$ python -q
>>> import numpy as np
>>> np.set_printoptions(suppress=True, linewidth=200)
>>> tidy = lambda a: np.round(a, 3) + 0
>>> B = np.array([[1, -1], [-1, 0], [-1, 1]])
>>> feats = np.tile(B, (2, 3))
>>> feats
array([[ 1, -1,  1, -1,  1, -1],
       [-1,  0, -1,  0, -1,  0],
       [-1,  1, -1,  1, -1,  1],
       [ 1, -1,  1, -1,  1, -1],
       [-1,  0, -1,  0, -1,  0],
       [-1,  1, -1,  1, -1,  1]])
>>> r = np.linalg.matrix_rank(feats)
>>> r
np.int64(2)
>>> ns = np.linalg.svd(feats)[2][r:].T
>>> [int(np.linalg.matrix_rank(feats[:i])) for i in range(1, len(feats) + 1)]
[1, 2, 2, 2, 2, 2]
>>> tidy(feats @ ns)
array([[0., 0., 0., 0.],
       [0., 0., 0., 0.],
       [0., 0., 0., 0.],
       [0., 0., 0., 0.],
       [0., 0., 0., 0.],
       [0., 0., 0., 0.]])
>>> tidy(ns @ ns.T)
array([[ 0.667,  0.   , -0.333,  0.   , -0.333,  0.   ],
       [ 0.   ,  0.667,  0.   , -0.333,  0.   , -0.333],
       [-0.333,  0.   ,  0.667,  0.   , -0.333,  0.   ],
       [ 0.   , -0.333,  0.   ,  0.667,  0.   , -0.333],
       [-0.333,  0.   , -0.333,  0.   ,  0.667,  0.   ],
       [ 0.   , -0.333,  0.   , -0.333,  0.   ,  0.667]])
>>> [int(np.linalg.matrix_rank(np.delete(feats, i, axis=0))) for i in range(6)]
[2, 2, 2, 2, 2, 2]
>>> ns.shape
(6, 4)
>>> r0 = np.array([-2, 2, -3])
>>> np.convolve(feats[3], r0)
array([-2,  4, -7,  7, -7,  7, -5,  3])
>>> np.linalg.matrix_power(feats, 4)
array([[0, 0, 0, 0, 0, 0],
       [1, 0, 1, 0, 1, 0],
       [0, 0, 0, 0, 0, 0],
       [0, 0, 0, 0, 0, 0],
       [1, 0, 1, 0, 1, 0],
       [0, 0, 0, 0, 0, 0]])
>>> tidy(np.sort(np.abs(np.linalg.eigvals(feats))))
array([0., 0., 0., 0., 0., 1.])
>>> feats @ feats
array([[0, 0, 0, 0, 0, 0],
       [1, 0, 1, 0, 1, 0],
       [0, 0, 0, 0, 0, 0],
       [0, 0, 0, 0, 0, 0],
       [1, 0, 1, 0, 1, 0],
       [0, 0, 0, 0, 0, 0]])
>>> np.trace(feats)
np.int64(-1)
>>> (feats - feats.T) / 2
array([[ 0. ,  0. ,  1. , -1. ,  1. ,  0. ],
       [ 0. ,  0. , -1. ,  0.5, -0.5, -0.5],
       [-1. ,  1. ,  0. ,  0. ,  0. ,  1. ],
       [ 1. , -0.5,  0. ,  0. ,  0.5, -1. ],
       [-1. ,  0.5,  0. , -0.5,  0. ,  0.5],
       [ 0. ,  0.5, -1. ,  1. , -0.5,  0. ]])
>>> tidy(np.abs(np.linalg.eigvals(feats)).max())
np.float64(1.0)
>>> tidy(np.trace(np.linalg.pinv(feats) @ feats))
np.float64(2.0)
>>> np.linalg.lstsq(feats[:-1].T, feats[-1])[2]
np.int32(2)
>>> np.unique(feats.round(6), axis=0).shape
(3, 6)
>>> left, s, vt = np.linalg.svd(feats, full_matrices=False)
>>> tidy(np.sqrt((s ** 2).sum())), tidy(np.linalg.norm(feats))
(np.float64(5.477), np.float64(5.477))
>>> tidy(left.T @ feats @ vt.T)
array([[5.232, 0.   , 0.   , 0.   , 0.   , 0.   ],
       [0.   , 1.622, 0.   , 0.   , 0.   , 0.   ],
       [0.   , 0.   , 0.   , 0.   , 0.   , 0.   ],
       [0.   , 0.   , 0.   , 0.   , 0.   , 0.   ],
       [0.   , 0.   , 0.   , 0.   , 0.   , 0.   ],
       [0.   , 0.   , 0.   , 0.   , 0.   , 0.   ]])
>>> tidy(vt @ vt.T)
array([[1., 0., 0., 0., 0., 0.],
       [0., 1., 0., 0., 0., 0.],
       [0., 0., 1., 0., 0., 0.],
       [0., 0., 0., 1., 0., 0.],
       [0., 0., 0., 0., 1., 0.],
       [0., 0., 0., 0., 0., 1.]])
>>> tidy(s / s[0])
array([1.  , 0.31, 0.  , 0.  , 0.  , 0.  ])
>>> tidy(np.abs(vt[0]))
array([0.455, 0.355, 0.455, 0.355, 0.455, 0.355])
>>> W0 = np.load("w.npy")
>>> W0
array([[-1,  0,  1],
       [ 2,  3,  4],
       [ 5,  6,  7],
       [ 8,  9, 10]])
>>> # rows and columns are dependent
>>> r = np.linalg.matrix_rank(W0)
>>> r
np.int64(2)
>>> ns = np.linalg.svd(W0)[2][r:].T
>>> np.allclose(W0 @ ns, 0)
True
>>> ns.shape
(3, 1)
>>> [int(np.linalg.matrix_rank(W0[:i])) for i in range(1, len(W0) + 1)]
[1, 2, 2, 2]
>>> np.linalg.matrix_rank(W0.T @ W0), np.linalg.matrix_rank(W0 @ W0.T)
(np.int64(2), np.int64(2))
>>> [int(np.linalg.matrix_rank(np.delete(W0, i, axis=0))) for i in range(4)]
[2, 2, 2, 2]
>>> left, s, vt = np.linalg.svd(W0)
>>> vecs = vt[:(s > 1e-8).sum()]
>>> rng = np.random.default_rng(236499)
>>> vec = W0[1] + 2 * W0[2] + rng.integers(2) * np.eye(3)[1]
>>> vec
array([12., 16., 18.])
>>> tidy(np.diag(vecs.T @ vecs))
array([0.833, 0.333, 0.833])
>>> tidy(np.linalg.norm(vec - vecs.T @ vecs @ vec))
np.float64(0.816)
>>> B = W0 / np.sqrt((W0 ** 2).mean(axis=1, keepdims=True))
>>> tidy(np.linalg.norm(B, axis=1))
array([1.732, 1.732, 1.732, 1.732])
>>> W0 - W0.mean(axis=1, keepdims=True)
array([[-1.,  0.,  1.],
       [-1.,  0.,  1.],
       [-1.,  0.,  1.],
       [-1.,  0.,  1.]])
>>> tidy(B[2])
array([0.826, 0.991, 1.156])
>>> F = np.load("m.npy")
>>> F
array([[ 7.022, -1.968, 15.007, -0.989],
       [-2.964,  2.009, -2.96 ,  0.984],
       [ 1.963, -3.969, -5.993, -1.991],
       [ 2.015,  0.015,  6.006,  0.023]])
>>> left, s, vt = np.linalg.svd(feats)
>>> tidy(s)
array([5.232, 1.622, 0.   , 0.   , 0.   , 0.   ])
>>> np.argmax(s[:-1] / (s[1:] + 1e-6)) + 1
np.int64(2)
>>> B = left[:, :2] @ np.diag(s[:2]) @ vt[:2]
>>> tidy(np.linalg.norm(feats - B, 2)), tidy(s[2])
(np.float64(0.0), np.float64(0.0))
>>> tidy(B)
array([[ 1., -1.,  1., -1.,  1., -1.],
       [-1.,  0., -1.,  0., -1.,  0.],
       [-1.,  1., -1.,  1., -1.,  1.],
       [ 1., -1.,  1., -1.,  1., -1.],
       [-1.,  0., -1.,  0., -1.,  0.],
       [-1.,  1., -1.,  1., -1.,  1.]])
>>> np.linalg.matrix_rank(B)
np.int64(2)
>>> tidy(np.linalg.norm(feats - B) / np.linalg.norm(feats))
np.float64(0.0)
>>> vec = np.array([2, 3, 2, 3])
>>> F @ np.eye(4)[2]
array([15.007, -2.96 , -5.993,  6.006])
>>> tidy(F @ np.ones(4))
array([19.072, -2.931, -9.99 ,  8.059])
>>> np.sign((F @ vec).round(6))
array([ 1., -1., -1.,  1.])
>>> (F @ vec).argmax()
np.int64(0)
>>> B = feats + rng.integers(-2, 3, (6, 2)) @ rng.integers(-2, 3, (2, 6))
>>> B
array([[ 2, -4,  5, -4, -2, -2],
       [-5, -3,  1,  0, -4,  1],
       [-6,  1, -3,  4, -1,  3],
       [ 1,  4, -5,  3,  6,  0],
       [-1, -5,  5, -4, -6, -1],
       [-4,  5, -7,  6,  3,  3]])
>>> np.linalg.matrix_rank(B - feats, tol=1e-8)
np.int64(2)
>>> mat = np.load("x.npy")
>>> tidy(mat)
array([[0.154, 0.385, 0.462],
       [0.083, 0.5  , 0.417],
       [0.154, 0.077, 0.769]])
>>> # row-stochastic, so 1 is an eigenvalue
>>> vec = np.array([-3, -1, -2])
>>> rhs = mat @ vec
>>> beta, lr = np.zeros(3), 1 / np.linalg.norm(mat, 2) ** 2
>>> for i in range(40):
...     beta -= lr * mat.T @ (mat @ beta - rhs)
...     if i % 10 == 0: print(i, round(np.linalg.norm(mat @ beta - rhs), 3))
... 
0 0.138
10 0.118
20 0.114
30 0.112
>>> tidy(beta)
array([-0.741, -1.12 , -2.464])
>>> tidy(np.linalg.cond(mat))
np.float64(23.591)
>>> X = np.loadtxt("out14.csv", delimiter=",")
>>> X
array([[  4.,   5.,   0.,  -1.],
       [  2.,  -4.,  -2.,   4.],
       [ 14., -15., -10.,  19.]])
>>> # looks like rank 2
>>> left, s, vt = np.linalg.svd(F)
>>> tidy(s)
array([18.802,  6.929,  0.031,  0.017])
>>> B = left[:, :2] @ np.diag(s[:2]) @ vt[:2]
>>> np.linalg.matrix_rank(B)
np.int64(2)
>>> tidy(np.abs(F - B).max())
np.float64(0.02)
>>> W1 = np.array([[4, 3, 5], [5, 1, 1], [4, 2, 1], [1, 5, 3]])
>>> beta = np.array([4, 1, 4])
>>> hid = np.maximum(X @ W1 + beta, 0)
>>> np.linalg.matrix_rank(hid)
np.int64(3)
>>> C = np.array([[2, 2], [0, 2], [2, 1]])
>>> (hid @ C).round(6).argmax(axis=1)
array([0, 1, 1])
>>> W1 @ C
array([[18, 19],
       [12, 13],
       [10, 13],
       [ 8, 15]])
>>> def softmax(z):
...     e = np.exp(z - z.max(axis=-1, keepdims=True))
...     return e / e.sum(axis=-1, keepdims=True)
... 
>>> tidy(softmax(X[1] + -1))
array([0.119, 0.   , 0.002, 0.879])
>>> tidy(softmax(10 * X[1]))
array([0., 0., 0., 1.])
>>> att = X @ X.T / np.sqrt(4)
>>> softmax(att).round(6).argmax(axis=1)
array([0, 2, 2])
>>> tidy(softmax(att + np.triu(np.full(att.shape, -np.inf), 1)))
array([[1., 0., 0.],
       [0., 1., 0.],
       [0., 0., 1.]])
>>> X.reshape(-1, 2)
array([[  4.,   5.],
       [  0.,  -1.],
       [  2.,  -4.],
       [ -2.,   4.],
       [ 14., -15.],
       [-10.,  19.]])
>>> X.ravel(order="F")
array([  4.,   2.,  14.,   5.,  -4., -15.,   0.,  -2., -10.,  -1.,   4.,  19.])
>>> t3 = X.reshape(3, 2, -1)
>>> t3.shape
(3, 2, 2)
>>> np.einsum("ihd,jhd->hij", t3, t3).shape
(2, 3, 3)
>>> t3.transpose(1, 0, 2)
array([[[  4.,   5.],
        [  2.,  -4.],
        [ 14., -15.]],

       [[  0.,  -1.],
        [ -2.,   4.],
        [-10.,  19.]]])
>>> np.einsum("ihd,ihd->ih", t3, t3)
array([[ 41.,   1.],
       [ 20.,  20.],
       [421., 461.]])
>>> t3[:, 0]
array([[  4.,   5.],
       [  2.,  -4.],
       [ 14., -15.]])
>>> np.swapaxes(t3, 1, 2)[1]
array([[ 2., -2.],
       [-4.,  4.]])
>>> left, s, vt = np.linalg.svd(X)
>>> tidy(s)
array([30.37 ,  6.457,  0.   ])
>>> B = left[:, :2] @ np.diag(s[:2]) @ vt[:2]
>>> np.linalg.matrix_rank(X, rtol=0.05)
np.int64(2)
>>> tidy(np.abs(X - B).max())
np.float64(0.0)
>>> M = np.array([[0.0, -2.0, 0.0, -2.0],
...     [-2.0, 0.0, 0.0, 0.0],
...     [0.0, 0.0, 0.0, 0.0],
...     [-2.0, 0.0, 0.0, 0.0]])
>>> W1 = np.array([[1, 2, -1], [2, -5, -2], [-3, 5, -1]])
>>> beta = np.array([0, 1, 2])
>>> hid = np.maximum(W0 @ W1 + beta, 0)
>>> hid
array([[ 0,  4,  2],
       [ 0, 10,  0],
       [ 0, 16,  0],
       [ 0, 22,  0]])
>>> (hid > 0).astype(int)
array([[0, 1, 1],
       [0, 1, 0],
       [0, 1, 0],
       [0, 1, 0]])
>>> C = np.array([[-7, 3], [-8, -8], [-4, 7]])
>>> (hid @ C).round(6).argmax(axis=1)
array([1, 0, 0, 0])
>>> hid @ C
array([[ -40,  -18],
       [ -80,  -80],
       [-128, -128],
       [-176, -176]])
>>> np.unique(M.round(6), axis=0).shape
(3, 4)
>>> try:
...     np.linalg.inv(M)
... except np.linalg.LinAlgError as e:
...     print(repr(e))
... 
LinAlgError('Singular matrix')
>>> left, s, vt = np.linalg.svd(M)
>>> tidy(s)
array([2.828, 2.828, 0.   , 0.   ])
>>> np.argmax(s[:-1] / (s[1:] + 1e-6)) + 1
np.int64(2)
>>> B = left[:, :2] @ np.diag(s[:2]) @ vt[:2]
>>> tidy(np.abs(M - B).max())
np.float64(0.0)
>>> tidy(B)
array([[ 0., -2.,  0., -2.],
       [-2.,  0.,  0.,  0.],
       [ 0.,  0.,  0.,  0.],
       [-2.,  0.,  0.,  0.]])
>>> tidy(np.linalg.norm(M - B, 2)), tidy(s[2])
(np.float64(0.0), np.float64(0.0))
>>> np.linalg.matrix_rank(B)
np.int64(2)
